>>> import numpy as np
>>> from numpy import linalg as LA
>>> np.set_printoptions(precision=3, suppress=True, linewidth=140)
>>> A = np.arange(24).reshape(8, 3) + 4
>>> A
array([[ 4,  5,  6],
       [ 7,  8,  9],
       [10, 11, 12],
       [13, 14, 15],
       [16, 17, 18],
       [19, 20, 21],
       [22, 23, 24],
       [25, 26, 27]])
>>> # rank 2
>>> U, s, vt = LA.svd(A)
>>> V = vt[:(s > 1e-8).sum()]
>>> rng = np.random.default_rng(24)
>>> x0 = A[7] + 4 * A[4] + rng.integers(2) * np.eye(3)[0]
>>> x0
array([89., 94., 99.])
>>> np.allclose(V.T @ V @ x0, x0)
True
>>> np.diag(V.T @ V)
array([0.833, 0.333, 0.833])
>>> C2 = A.T @ A
>>> np.round(LA.svd(A, compute_uv=False) ** 2, 3) + 0
array([6913.376,    2.624,    0.   ])
>>> (A @ A.T).shape
(8, 8)
>>> print(np.diag(C2))
[2060 2300 2556]
>>> LA.matrix_rank(C2)
np.int64(2)
>>> LA.matrix_rank(A, rtol=0.1)
np.int64(1)
>>> LA.cond(A) > 100
np.True_
>>> x0 = np.array([-2, 2, -2])
>>> a = np.maximum(A @ x0, 0)
>>> np.maximum(A @ (3 * x0), 0)
array([0, 0, 0, 0, 0, 0, 0, 0])
>>> A.T @ a
array([0, 0, 0])
>>> A * (a > 1e-9)[:, None]
array([[0, 0, 0],
       [0, 0, 0],
       [0, 0, 0],
       [0, 0, 0],
       [0, 0, 0],
       [0, 0, 0],
       [0, 0, 0],
       [0, 0, 0]])
>>> print(np.maximum(A @ x0, 0) - np.maximum(-A @ x0, 0))
[-10 -16 -22 -28 -34 -40 -46 -52]
>>> mat = np.array([[-3.0, 2.0, 2.0, -1.0],
...     [-4.0, 3.0, 2.0, -1.0],
...     [-4.0, 2.0, 3.0, -1.0],
...     [-4.0, 2.0, 2.0, 0.0]])
>>> # null space of dimension 1
>>> np.unique(A.round(6), axis=0).shape
(8, 3)
>>> try:
...     LA.inv(A)
... except LA.LinAlgError as e:
...     print("failed:", e)
... 
failed: Last 2 dimensions of the array must be square
>>> np.round(np.trace(LA.pinv(A) @ A), 3)
np.float64(2.0)
>>> m1 = np.load("m.npy")
>>> print(m1)
[[0.444 0.333 0.222]
 [0.3   0.4   0.3  ]
 [0.143 0.429 0.429]]
>>> x0 = np.array([0, 2, 3])
>>> rhs = m1 @ x0
>>> b, lr = np.zeros(3), 1 / LA.norm(m1, 2) ** 2
>>> for i in range(6):
...     b -= lr * m1.T @ (m1 @ b - rhs)
...     if i % 1 == 0: print(i, round(LA.norm(m1 @ b - rhs), 3))
... 
0 0.486
1 0.452
2 0.42
3 0.391
4 0.363
5 0.338
>>> b
array([0.927, 2.128, 1.988])
>>> round(LA.cond(m1), 3)
np.float64(42.607)
>>> x0 = np.array([0, 5, 2])
>>> rhs = m1 @ x0
>>> print(rhs)
[2.111 2.6   3.   ]
>>> np.round(LA.solve(m1, 2 * rhs), 3) + 0
array([ 0., 10.,  4.])
>>> np.round(LA.solve(m1, rhs), 3) + 0
array([0., 5., 2.])
>>> u = np.array([4, -8, -1])
>>> np.convolve(m1[2], u)
array([ 0.571,  0.571, -1.857, -3.857, -0.429])
>>> np.polyval(u, m1[2])
array([-2.061, -3.694, -3.694])
>>> print(np.array([np.convolve(row, u, "same") for row in m1]))
[[-2.222 -2.222 -2.111]
 [-0.8   -2.3   -2.8  ]
 [ 0.571 -1.857 -3.857]]
>>> C2 = m1.T @ m1
>>> (m1 @ m1.T).shape
(3, 3)
>>> idx = rng.permutation(3)
>>> print(idx)
[2 1 0]
>>> B = m1[idx][:, idx]
>>> print(B)
[[0.429 0.429 0.143]
 [0.3   0.4   0.3  ]
 [0.222 0.333 0.444]]
>>> print(round(float(LA.det(B)), 3), round(LA.det(m1[idx]), 3))
0.006 -0.006
>>> np.allclose(B, m1)
False
>>> arr = np.load("w.npy")
>>> arr
array([[  1.652,  -0.357,  -6.204],
       [  1.944,   2.552,   9.408],
       [ -3.29 ,  -5.652,  15.236],
       [  0.976,  -1.512,   4.855],
       [ -3.706,   9.404,   0.482],
       [  1.901,   0.296,   1.64 ],
       [  1.566, -12.996,  -9.527],
       [  1.497,  -2.004,   7.875],
       [ -1.817,   3.083,   8.72 ],
       [ -0.923,   6.395,  -5.556],
       [  4.942,   0.388,  -1.713],
       [ -0.651,   8.904,  -2.97 ],
       [ -0.721,  -2.189, -20.802],
       [ -5.778,   3.79 , -12.88 ],
       [ -0.063,  -2.131,   8.341],
       [ -0.928,  -3.91 ,  20.05 ],
       [  7.168,  -2.583,  -9.341],
       [ -2.559,   3.833,  10.371]])
>>> B = np.c_[arr[:, :1] @ np.array([[-3]]), np.array([1, -1, -2, -2, 1, 2, -3, 0, -2, 1, 3, 0, 2, -1, 2, 0, -3, -3])]
>>> B
array([[ -4.956,   1.   ],
       [ -5.832,  -1.   ],
       [  9.87 ,  -2.   ],
       [ -2.928,  -2.   ],
       [ 11.118,   1.   ],
       [ -5.703,   2.   ],
       [ -4.698,  -3.   ],
       [ -4.491,   0.   ],
       [  5.451,  -2.   ],
       [  2.769,   1.   ],
       [-14.826,   3.   ],
       [  1.953,   0.   ],
       [  2.163,   2.   ],
       [ 17.334,  -1.   ],
       [  0.189,   2.   ],
       [  2.784,   0.   ],
       [-21.504,  -3.   ],
       [  7.677,  -3.   ]])
>>> LA.matrix_rank(np.c_[arr, B])
np.int64(4)
>>> LA.matrix_rank(B)
np.int64(2)
>>> LA.norm(LA.qr(arr)[0].T @ B, axis=0) ** 2 / ((B ** 2).sum(axis=0) + 1e-12)
array([1.   , 0.119])
>>> hat = B @ LA.solve(B.T @ B, B.T)
>>> np.round(LA.eigvalsh(hat), 3) + 0
array([0., 0., 0., 0., 0., 0., 0., 0., 0., 0., 0., 0., 0., 0., 0., 0., 1., 1.])
>>> np.round(hat @ B[:, 1], 3) + 0
array([ 1., -1., -2., -2.,  1.,  2., -3.,  0., -2.,  1.,  3.,  0.,  2., -1.,  2.,  0., -3., -3.])
>>> np.trace(hat)
np.float64(2.0)
>>> x0 = np.array([6, 2, 1])
>>> rhs = arr @ x0
>>> try:
...     LA.solve(arr, rhs)
... except LA.LinAlgError as e:
...     print(e)
... 
Last 2 dimensions of the array must be square
>>> LA.lstsq(arr, rhs)[0]
array([6., 2., 1.])
>>> rhs = rhs + 0.05 * rng.normal(size=18)
>>> rhs
array([  2.936,  26.167, -15.825,   7.676,  -2.916,  13.574, -26.075,  12.793,   3.975,   1.74 ,  28.748,  10.897, -29.418, -39.95 ,
         3.653,   6.664,  28.459,   2.705])
>>> b, *_ = LA.lstsq(arr, rhs)
>>> b.round()
array([6., 2., 1.])
>>> X = np.load("layer1.npy")
>>> print(X)
[[-3 -2 -1]
 [ 0  1  2]
 [ 3  4  5]]
>>> # rank 2
>>> U, s, vt = LA.svd(X)
>>> s.round(3) + 0
array([7.996, 2.251, 0.   ])
>>> B = U[:, :2] @ np.diag(s[:2]) @ vt[:2]
>>> print(round(float(LA.norm(X - B) / LA.norm(X)), 3))
0.0
>>> np.round(LA.norm(X - B, 2), 3), np.round(s[2], 3)
(np.float64(0.0), np.float64(0.0))
>>> LA.matrix_rank(B)
np.int64(2)
>>> LA.matrix_rank(X, rtol=0.05)
np.int64(2)
>>> B.round(3) + 0
array([[-3., -2., -1.],
       [ 0.,  1.,  2.],
       [ 3.,  4.,  5.]])
>>> np.round(np.sort(np.abs(LA.eigvals(X))), 3) + 0
array([0., 3., 6.])
>>> np.round(np.abs(LA.eigvals(X)).max(), 3)
np.float64(6.0)
>>> X @ X
array([[ 6,  0, -6],
       [ 6,  9, 12],
       [ 6, 18, 30]])
>>> print((X + X.T) / 2)
[[-3. -1.  1.]
 [-1.  1.  3.]
 [ 1.  3.  5.]]
>>> np.round(LA.det(2 * X), 3), round(LA.det(X), 3)
(np.float64(0.0), np.float64(0.0))
>>> np.kron(np.eye(2, dtype=int), X)
array([[-3, -2, -1,  0,  0,  0],
       [ 0,  1,  2,  0,  0,  0],
       [ 3,  4,  5,  0,  0,  0],
       [ 0,  0,  0, -3, -2, -1],
       [ 0,  0,  0,  0,  1,  2],
       [ 0,  0,  0,  3,  4,  5]])
>>> np.round(LA.eigvals(X), 3) + 0
array([ 6., -3.,  0.])
>>> B = X + rng.integers(-2, 3, (3, 2)) @ rng.integers(-2, 3, (2, 3))
>>> print(B)
[[-3 -4 -5]
 [ 0  3  6]
 [ 2  8  7]]
>>> B - X
array([[ 0, -2, -4],
       [ 0,  2,  4],
       [-1,  4,  2]])
>>> print(np.abs(B - X).sum(axis=1))
[6 6 7]
>>> LA.matrix_rank(B - X, tol=1e-8)
np.int64(2)
>>> feats = np.load("test8.npy")
>>> feats
array([[ 0.278, -1.721,  1.077, -0.917,  1.753,  0.942],
       [ 1.529,  0.226, -1.141, -2.05 , -0.775,  0.712],
       [-2.502,  0.325, -0.186, -1.588, -0.136,  0.25 ],
       [ 0.139,  2.106,  0.331,  0.36 ,  1.078,  1.773],
       [ 0.   ,  0.264, -1.889, -0.08 ,  2.002, -1.161],
       [ 0.556,  1.173,  1.681, -1.14 ,  0.373, -1.747]])
>>> np.round(feats @ feats.T, 3) + 0
array([[9., 0., 0., 0., 0., 0.],
       [0., 9., 0., 0., 0., 0.],
       [0., 0., 9., 0., 0., 0.],
       [0., 0., 0., 9., 0., 0.],
       [0., 0., 0., 0., 9., 0.],
       [0., 0., 0., 0., 0., 9.]])
>>> print(LA.norm(feats, axis=0))
[3. 3. 3. 3. 3. 3.]
>>> B = feats + rng.integers(-2, 3, (6, 1)) @ rng.integers(-2, 3, (1, 6))
>>> print(B)
[[ 0.278 -0.721  3.077 -0.917  1.753  0.942]
 [ 1.529  1.226  0.859 -2.05  -0.775  0.712]
 [-2.502 -1.675 -4.186 -1.588 -0.136  0.25 ]
 [ 0.139  2.106  0.331  0.36   1.078  1.773]
 [ 0.     0.264 -1.889 -0.08   2.002 -1.161]
 [ 0.556  2.173  3.681 -1.14   0.373 -1.747]]
>>> B - feats
array([[ 0.,  1.,  2.,  0.,  0.,  0.],
       [ 0.,  1.,  2.,  0.,  0.,  0.],
       [ 0., -2., -4.,  0.,  0.,  0.],
       [ 0.,  0.,  0.,  0.,  0.,  0.],
       [ 0.,  0.,  0.,  0.,  0.,  0.],
       [ 0.,  1.,  2.,  0.,  0.,  0.]])
>>> LA.matrix_rank(B - feats, tol=1e-8)
np.int64(1)
>>> np.round(LA.svd(B - feats, compute_uv=False), 3) + 0
array([5.916, 0.   , 0.   , 0.   , 0.   , 0.   ])
>>> print(np.abs(B - feats).sum(axis=1))
[3. 3. 6. 0. 0. 3.]
>>> E = np.loadtxt("x.csv", delimiter=",")
>>> E
array([[1.   , 0.9  , 0.81 , 0.729],
       [0.9  , 1.   , 0.9  , 0.81 ],
       [0.81 , 0.9  , 1.   , 0.9  ],
       [0.729, 0.81 , 0.9  , 1.   ]])
>>> # symmetric, so the eigenvalues are real
>>> W1 = np.array([[5, 3], [-4, -2], [-3, 5]])
>>> b = np.array([1, -1])
>>> H = np.maximum(X @ W1 + b, 0)
>>> print((H > 0).mean(axis=0))
[0.    0.667]
>>> (H > 0).astype(int)
array([[0, 0],
       [0, 1],
       [0, 1]])
>>> C = np.array([[8, -4, -2], [-5, -9, 5]])
>>> H @ C
array([[   0,    0,    0],
       [ -35,  -63,   35],
       [-125, -225,  125]])
>>> (H @ C).round(6).argmax(axis=1)
array([0, 2, 2])
